$ python3 -q
>>> import numpy as np
>>> from numpy import linalg as LA
>>> np.set_printoptions(precision=1, suppress=True, linewidth=140)
>>> m1 = np.loadtxt("sample0.csv", delimiter=",")
>>> print(m1)
[[-1.  -1.   3.3  1.2 -2.1 -1.2]
 [-2.4 -0.6  3.6  1.4 -3.  -1.3]
 [-0.3  2.4 -4.9 -2.   2.   0.7]
 [ 2.9  0.6 -2.  -1.   1.5  0.7]
 [ 0.2 -0.8  1.3  0.6 -0.1  0.1]
 [-0.3  0.6 -0.3 -0.3 -1.2 -0.7]
 [-0.2  0.7 -1.8 -0.6  0.8  0.3]
 [-1.8  0.1  0.8 -0.3 -0.6 -1.9]
 [ 2.   0.3 -0.4 -0.4 -0.4 -0.2]
 [-0.9 -0.1  0.3  0.1  0.1 -0.4]
 [-0.2 -0.6  1.6  0.7 -0.8 -0.6]
 [-2.2 -0.9  2.2  1.2 -1.3 -0.3]
 [ 0.4 -0.9  2.   0.8 -0.8 -0.5]
 [ 0.6 -1.7  2.8  0.8 -0.1 -0.5]
 [-0.7  0.6 -1.9 -0.5  0.3  0.5]
 [ 1.2  0.9 -3.  -1.7  1.5  0. ]
 [ 3.3  0.7 -1.6 -1.1  0.8  0.3]
 [-1.1 -1.5  3.3  1.4 -0.7 -0.7]
 [-0.1  0.3 -0.1 -0.1 -0.4 -0.6]
 [ 0.5 -1.   1.4  0.5  0.9  0.3]
 [ 1.4  0.  -0.7 -0.6  1.   0.6]
 [ 0.6  0.  -0.4  0.1  0.4  0.4]
 [ 2.5  1.3 -2.8 -1.4  0.2  0. ]
 [ 1.5  1.2 -3.5 -1.6  1.7  0.4]
 [-1.  -0.4  0.7  0.3  0.1 -0.3]
 [-2.2 -0.2  1.2  0.2  0.1 -0.7]
 [ 1.9  0.7 -2.1 -1.3  1.3  0.3]
 [ 2.1  1.  -2.5 -1.   1.1  0.7]
 [ 0.5 -0.5  1.1  0.3 -1.1 -0.5]
 [-4.4 -1.5  3.4  2.  -0.4  0.5]]
>>> Xc = m1 - m1.mean(axis=1)
Traceback (most recent call last):
  File "<python-input-5>", line 1, in <module>
    Xc = m1 - m1.mean(axis=1)
         ~~~^~~~~~~~~~~~~~~~~
ValueError: operands could not be broadcast together with shapes (30,6) (30,) 
>>> Xc = m1 - m1.mean(axis=0)
>>> U, sigma, Vh = LA.svd(Xc, full_matrices=False)
>>> print(np.abs(Vh[0]).argmax())
2
>>> print(Vh[0] * np.sign(Vh[0, np.abs(Vh[0]).argmax()]))
[-0.4 -0.3  0.7  0.3 -0.3 -0.1]
>>> print(np.abs(Vh[-1]))
[0.1 0.2 0.2 0.8 0.2 0.4]
>>> print((np.sign(U[:, 0]) == np.sign(U[0, 0])).astype(int))
[1 1 0 0 1 1 0 1 0 1 1 1 1 1 0 0 0 1 1 1 0 0 0 0 1 1 0 0 1 1]
>>> print(LA.matrix_rank(Xc))
6
>>> print(np.round(Xc.mean(axis=0), 1) + 0)
[0. 0. 0. 0. 0. 0.]
>>> print(np.abs(U[:, 0]).argmax())
29
>>> print(np.searchsorted(np.cumsum(sigma ** 2) / (sigma ** 2).sum(), 0.9) + 1)
2
>>> arr = np.array([[-0.6, -0.2, -0.6, 0.9],
...     [-0.7, -0.8, -1.5, 0.1],
...     [-1.1, 0.5, -1.7, 0.8],
...     [0.8, -1.0, 0.9, 1.6],
...     [-0.9, -0.2, -0.9, -1.2],
...     [0.8, 2.2, -2.1, 1.1],
...     [0.1, 1.1, 1.1, -0.6],
...     [-1.6, -0.4, 0.0, 0.4],
...     [-1.6, -0.8, -1.2, 0.1],
...     [-0.1, 0.1, -1.0, 0.3],
...     [-2.3, 2.5, -0.2, 1.0],
...     [1.7, 0.4, 1.7, 0.9],
...     [0.0, 0.6, 0.4, -0.9]])
>>> arr[9] *= 5
>>> print(arr)
[[-0.6 -0.2 -0.6  0.9]
 [-0.7 -0.8 -1.5  0.1]
 [-1.1  0.5 -1.7  0.8]
 [ 0.8 -1.   0.9  1.6]
 [-0.9 -0.2 -0.9 -1.2]
 [ 0.8  2.2 -2.1  1.1]
 [ 0.1  1.1  1.1 -0.6]
 [-1.6 -0.4  0.   0.4]
 [-1.6 -0.8 -1.2  0.1]
 [-0.5  0.5 -5.   1.5]
 [-2.3  2.5 -0.2  1. ]
 [ 1.7  0.4  1.7  0.9]
 [ 0.   0.6  0.4 -0.9]]
>>> cent = arr[[10, 4]].astype(float)
>>> for _ in range(7):
...     idx = LA.norm(arr[:, None] - cent, axis=-1).argmin(axis=1)
...     cent = np.array([arr[idx == j].mean(axis=0) for j in range(2)])
... 
>>> print(idx)
[1 1 0 1 1 0 1 1 1 0 0 1 1]
>>> print(cent.round(1) + 0)
[[-0.8  1.4 -2.2  1.1]
 [-0.3 -0.1  0.   0.1]]
>>> print(np.abs(cent[1] - cent[0]).argmax())
2
>>> vec = np.array([1, 1, 1, 0])
>>> print(np.einsum("ij,j->i", cent, vec))
[-1.6 -0.5]
>>> print(cent @ (2 * vec))
[-3.2 -0.9]
>>> print(cent @ vec)
[-1.6 -0.5]
>>> print((cent * vec).sum(axis=1))
[-1.6 -0.5]
>>> print(cent @ np.eye(4)[1])
[ 1.4 -0.1]
>>> vec = np.array([1, 3, -2, 1])
>>> target = arr @ vec
>>> print(LA.lstsq(arr, target)[0])
[ 1.  3. -2.  1.]
>>> rng = np.random.default_rng(194369)
>>> target = target + 0.3 * rng.normal(size=13)
>>> print(target)
[ 0.5  0.6  4.8 -2.3 -0.6 12.6  0.5 -2.4 -1.4 12.3  6.7  0.4 -0.3]
>>> coef, *_ = LA.lstsq(arr, target)
>>> print(round(float(LA.norm(target - arr @ coef)), 1))
0.9
>>> print(np.round(arr.T @ (target - arr @ coef), 1) + 0)
[0. 0. 0. 0.]
>>> print(coef.round())
[ 1.  3. -2.  1.]
>>> B = np.c_[arr[:, :2] @ np.array([[0, 3], [1, 2]]), np.array([3, -3, -5, 0, -1, -1, 3, -3, 5, -3, -5, -4, -1])]
>>> print(B)
[[-0.2 -2.2  3. ]
 [-0.8 -3.7 -3. ]
 [ 0.5 -2.3 -5. ]
 [-1.   0.4  0. ]
 [-0.2 -3.1 -1. ]
 [ 2.2  6.8 -1. ]
 [ 1.1  2.5  3. ]
 [-0.4 -5.6 -3. ]
 [-0.8 -6.4  5. ]
 [ 0.5 -0.5 -3. ]
 [ 2.5 -1.9 -5. ]
 [ 0.4  5.9 -4. ]
 [ 0.6  1.2 -1. ]]
>>> print(LA.norm(LA.qr(arr)[0].T @ B, axis=0) ** 2 / ((B ** 2).sum(axis=0) + 1e-12))
[1.  1.  0.3]
>>> print(LA.matrix_rank(np.c_[arr, B]))
5
>>> print(LA.matrix_rank(B))
3
>>> print(np.round(LA.norm(B - arr @ LA.lstsq(arr, B)[0], axis=0), 1) + 0)
[ 0.   0.  10.1]
>>> feats = np.array([[-23, -12, -37, -21, -16, -44, -24],
...     [3, 7, 0, 18, 13, -1, 14],
...     [5, -1, -6, -32, -19, -5, -30],
...     [-13, -13, -8, -18, -15, -9, -14],
...     [59, 46, 66, 73, 58, 77, 67],
...     [-45, -33, -51, -48, -39, -60, -45],
...     [47, 43, 13, 24, 29, 16, 11]])
>>> # null space of dimension 4
>>> B = feats[0, 0] * feats[1:] - np.outer(feats[1:, 0], feats[0])
>>> print(B)
[[   0 -125  111 -351 -251  155 -250]
 [   0   83  323  841  517  335  810]
 [   0  143 -297  141  137 -365   10]
 [   0 -350  665 -440 -390  825 -125]
 [   0  219 -492  159  177 -600  -45]
 [   0 -425 1440  435   85 1700  875]]
>>> print(np.flatnonzero(~B.round(6).any(axis=1)))
[]
>>> print(LA.matrix_rank(B), LA.matrix_rank(feats))
2 3
>>> print(LA.matrix_rank(feats, rtol=0.1))
3
>>> print(round(LA.norm(feats, 2) / LA.norm(feats), 1))
1.0
>>> print(LA.cond(feats) > 100)
True
>>> U, sigma, Vh = LA.svd(feats)
>>> print(sigma.round(1) + 0)
[236.5  47.2  41.    0.    0.    0.    0. ]
>>> print(np.argmax(sigma[:-1] / (sigma[1:] + 1e-6)) + 1)
3
>>> B = U[:, :3] @ np.diag(sigma[:3]) @ Vh[:3]
>>> print(np.round(LA.norm(feats - B) / LA.norm(feats), 1))
0.0
>>> print(np.round(LA.norm(feats - B, 2), 1), np.round(sigma[3], 1))
0.0 0.0
>>> print(LA.matrix_rank(feats, rtol=0.05))
3
>>> print(LA.matrix_rank(B))
3
>>> B = np.array([[9, 0, 5, 5, 1, -4, 7, -6],
...     [-7, 4, 4, 6, -3, -7, 2, -1],
...     [-1, -8, 8, -5, 6, -9, 8, -7],
...     [6, -8, -8, -6, 9, 8, 7, 5],
...     [-1, 8, 9, 1, 7, -2, 9, 8],
...     [-7, 2, 5, 7, -4, -3, -7, 7]])
>>> M = B.T @ B
>>> print(M)
[[ 217  -90  -83  -78   99   93  123  -67]
 [ -90  212   98  134  -84  -42  -54   90]
 [ -83   98  275  101   12 -217   97  -23]
 [ -78  134  101  172 -118  -88  -75   26]
 [  99  -84   12 -118  192   33  203   28]
 [  93  -42 -217  -88   33  223  -55   97]
 [ 123  -54   97  -75  203  -55  296  -42]
 [ -67   90  -23   26   28   97  -42  224]]
>>> print(M.shape)
(8, 8)
>>> M[:, 8]
Traceback (most recent call last):
  File "<python-input-67>", line 1, in <module>
    M[:, 8]
    ~^^^^^^
IndexError: index 8 is out of bounds for axis 1 with size 8
>>> print(M.mean(axis=0))
[26.8 33.  32.5  9.2 45.6  5.5 61.6 41.6]
>>> print(M - M[0])
[[   0    0    0    0    0    0    0    0]
 [-307  302  181  212 -183 -135 -177  157]
 [-300  188  358  179  -87 -310  -26   44]
 [-295  224  184  250 -217 -181 -198   93]
 [-118    6   95  -40   93  -60   80   95]
 [-124   48 -134  -10  -66  130 -178  164]
 [ -94   36  180    3  104 -148  173   25]
 [-284  180   60  104  -71    4 -165  291]]
>>> print(np.diff(M, axis=0))
[[-307  302  181  212 -183 -135 -177  157]
 [   7 -114  177  -33   96 -175  151 -113]
 [   5   36 -174   71 -130  129 -172   49]
 [ 177 -218  -89 -290  310  121  278    2]
 [  -6   42 -229   30 -159  190 -258   69]
 [  30  -12  314   13  170 -278  351 -139]
 [-190  144 -120  101 -175  152 -338  266]]
>>> print(M.sum(axis=1))
[214 264 260  74 365  44 493 333]
>>> M[8]
Traceback (most recent call last):
  File "<python-input-72>", line 1, in <module>
    M[8]
    ~^^^
IndexError: index 8 is out of bounds for axis 0 with size 8
>>> print(np.unravel_index(np.abs(M).argmax(), M.shape))
(np.int64(6), np.int64(6))
>>> t3 = np.stack([M, -2 * M, M[::-1]])
>>> print(t3.sum(axis=0))
[[-284  180   60  104  -71    4 -165  291]
 [ 213 -266   -1 -209  287  -13  350 -132]
 [ 176 -140 -492 -189   21  440 -152  120]
 [ 177 -218  -89 -290  310  121  278    2]
 [-177  218   89  290 -310 -121 -278   -2]
 [-176  140  492  189  -21 -440  152 -120]
 [-213  266    1  209 -287   13 -350  132]
 [ 284 -180  -60 -104   71   -4  165 -291]]
>>> ev, evecs = LA.eigh(M)
>>> print(LA.eigvalsh(M + -2 * np.eye(8)))
[ -2.   -2.   28.4  45.4 153.3 303.8 563.5 704.7]
>>> print(np.round(evecs.T @ M @ evecs, 1) + 0)
[[  0.    0.    0.    0.    0.    0.    0.    0. ]
 [  0.    0.    0.    0.    0.    0.    0.    0. ]
 [  0.    0.   30.4   0.    0.    0.    0.    0. ]
 [  0.    0.    0.   47.4   0.    0.    0.    0. ]
 [  0.    0.    0.    0.  155.3   0.    0.    0. ]
 [  0.    0.    0.    0.    0.  305.8   0.    0. ]
 [  0.    0.    0.    0.    0.    0.  565.5   0. ]
 [  0.    0.    0.    0.    0.    0.    0.  706.7]]
>>> print(np.round(evecs.T @ evecs, 1) + 0)
[[1. 0. 0. 0. 0. 0. 0. 0.]
 [0. 1. 0. 0. 0. 0. 0. 0.]
 [0. 0. 1. 0. 0. 0. 0. 0.]
 [0. 0. 0. 1. 0. 0. 0. 0.]
 [0. 0. 0. 0. 1. 0. 0. 0.]
 [0. 0. 0. 0. 0. 1. 0. 0.]
 [0. 0. 0. 0. 0. 0. 1. 0.]
 [0. 0. 0. 0. 0. 0. 0. 1.]]
>>> print(np.abs(evecs[:, -1]).round(6).argmax())
0
>>> print(round(ev.sum(), 1), np.trace(M))
1811.0 1811
>>> print(np.round(LA.eigvalsh(M @ M), 1) + 0)
[     0.       0.     925.    2242.1  24114.5  93510.9 319778.4 499372.2]
>>> B = np.array([[1, 0, 0, 3],
...     [1, 2, 3, 0],
...     [2, 0, 3, 3],
...     [3, 0, 3, 3],
...     [2, 2, 3, 2],
...     [1, 0, 1, 2],
...     [2, 3, 0, 2]])
>>> cent = np.array([[-2, 1, 1, 0, -1, 2],
...     [0, 1, 0, 1, 2, 1],
...     [1, -2, 1, 0, -2, 2],
...     [1, 1, 1, 2, -2, 0]])
>>> A = B @ cent + 0.3 * rng.normal(size=(7, 6))
>>> print(A)
[[  1.2   3.2   4.3   6.4  -7.    1.6]
 [  0.4  -3.4   3.9   2.2  -2.5  10.4]
 [  2.   -1.7   8.4   6.  -14.8   9.3]
 [  0.4   0.4   8.7   6.6 -15.2  11.9]
 [  1.   -0.5   7.3   6.3  -8.   11.8]
 [  1.    1.5   3.3   4.   -7.1   3.4]
 [ -1.7   7.3   3.9   6.7  -0.1   7. ]]
>>> B = m1 / LA.norm(m1, axis=1)
Traceback (most recent call last):
  File "<python-input-87>", line 1, in <module>
    B = m1 / LA.norm(m1, axis=1)
        ~~~^~~~~~~~~~~~~~~~~~~~~
ValueError: operands could not be broadcast together with shapes (30,6) (30,) 
>>> B = m1 / LA.norm(m1, axis=1, keepdims=True)
>>> cov = B @ B.T
>>> print((cov - 2 * np.eye(30)).round(6).argmax(axis=1))
[10  0  6 16 13 18  2  9 16 25  0  1 10  4  6 23  3 10  5  4  3 20 27 15 25  9 27 26 12 11]
>>> print(round(np.degrees(np.arccos(np.clip(cov[10, 27], -1, 1))), 1))
151.4
>>> print(LA.norm(B, axis=1))
[1. 1. 1. 1. 1. 1. 1. 1. 1. 1. 1. 1. 1. 1. 1. 1. 1. 1. 1. 1. 1. 1. 1. 1. 1. 1. 1. 1. 1. 1.]
>>> print(np.argwhere(np.triu(np.abs(cov) > 0.95, 1)))
[[ 0  1]
 [ 0 10]
 [ 0 23]
 [ 1 26]
 [ 2  6]
 [ 2 10]
 [ 2 12]
 [ 3 11]
 [ 3 16]
 [ 3 20]
 [ 3 26]
 [ 3 27]
 [ 4 13]
 [ 6 10]
 [ 6 12]
 [ 9 25]
 [10 12]
 [10 17]
 [10 23]
 [11 23]
 [11 26]
 [11 27]
 [12 14]
 [13 14]
 [15 17]
 [15 23]
 [15 26]
 [16 29]
 [17 23]
 [22 29]
 [23 26]
 [23 27]
 [24 25]
 [26 27]]
